In [1]: import numpy as np

In [2]: import numpy.linalg as la

In [3]: np.set_printoptions(precision=2, suppress=True, linewidth=140, sign=" ")

In [4]: rd = lambda a: np.round(a, 2) + 0

In [5]: u = np.array([0, -3, -2, 1, -3])

In [6]: g = np.array([0, 1, 2, -2])

In [7]: A = u[:, None] + g[None, :]

In [8]: A
Out[8]: 
array([[ 0,  1,  2, -2],
       [-3, -2, -1, -5],
       [-2, -1,  0, -4],
       [ 1,  2,  3, -1],
       [-3, -2, -1, -5]])

In [9]: Y = np.array([[5, 0], [6, 4]])

In [10]: C = np.kron(Y, A)

In [11]: rd(la.norm(C, 2)), rd(la.norm(Y, 2) * la.norm(A, 2))
Out[11]: (np.float64(84.44), np.float64(84.44))

In [12]: C
Out[12]: 
array([[  0,   5,  10, -10,   0,   0,   0,   0],
       [-15, -10,  -5, -25,   0,   0,   0,   0],
       [-10,  -5,   0, -20,   0,   0,   0,   0],
       [  5,  10,  15,  -5,   0,   0,   0,   0],
       [-15, -10,  -5, -25,   0,   0,   0,   0],
       [  0,   6,  12, -12,   0,   4,   8,  -8],
       [-18, -12,  -6, -30, -12,  -8,  -4, -20],
       [-12,  -6,   0, -24,  -8,  -4,   0, -16],
       [  6,  12,  18,  -6,   4,   8,  12,  -4],
       [-18, -12,  -6, -30, -12,  -8,  -4, -20]])

In [13]: Uu, sv, Vt = la.svd(C)

In [14]: evecs = Vt[:(sv > 1e-8).sum()]

In [15]: rng = np.random.default_rng(49)

In [16]: x0 = C[1] + 3 * C[5] + rng.integers(2) * np.eye(8)[6]

In [17]: x0
Out[17]: array([-15.,   8.,  31., -61.,   0.,  12.,  24., -24.])

In [18]: la.matrix_rank(np.vstack([C, x0]))
Out[18]: np.int64(4)

In [19]: rd(np.diag(evecs.T @ evecs))
Out[19]: array([ 0.26,  0.31,  0.6 ,  0.83,  0.26,  0.31,  0.6 ,  0.83])

In [20]: rd(evecs.T @ evecs)
Out[20]: 
array([[ 0.26,  0.23,  0.2 ,  0.31,  0.  ,  0.  ,  0.  ,  0.  ],
       [ 0.23,  0.31,  0.4 ,  0.06,  0.  ,  0.  ,  0.  ,  0.  ],
       [ 0.2 ,  0.4 ,  0.6 , -0.2 ,  0.  ,  0.  ,  0.  ,  0.  ],
       [ 0.31,  0.06, -0.2 ,  0.83,  0.  ,  0.  ,  0.  ,  0.  ],
       [ 0.  ,  0.  ,  0.  ,  0.  ,  0.26,  0.23,  0.2 ,  0.31],
       [ 0.  ,  0.  ,  0.  ,  0.  ,  0.23,  0.31,  0.4 ,  0.06],
       [ 0.  ,  0.  ,  0.  ,  0.  ,  0.2 ,  0.4 ,  0.6 , -0.2 ],
       [ 0.  ,  0.  ,  0.  ,  0.  ,  0.31,  0.06, -0.2 ,  0.83]])

In [21]: rd(la.norm(x0 - evecs.T @ evecs @ x0))
Out[21]: np.float64(0.0)
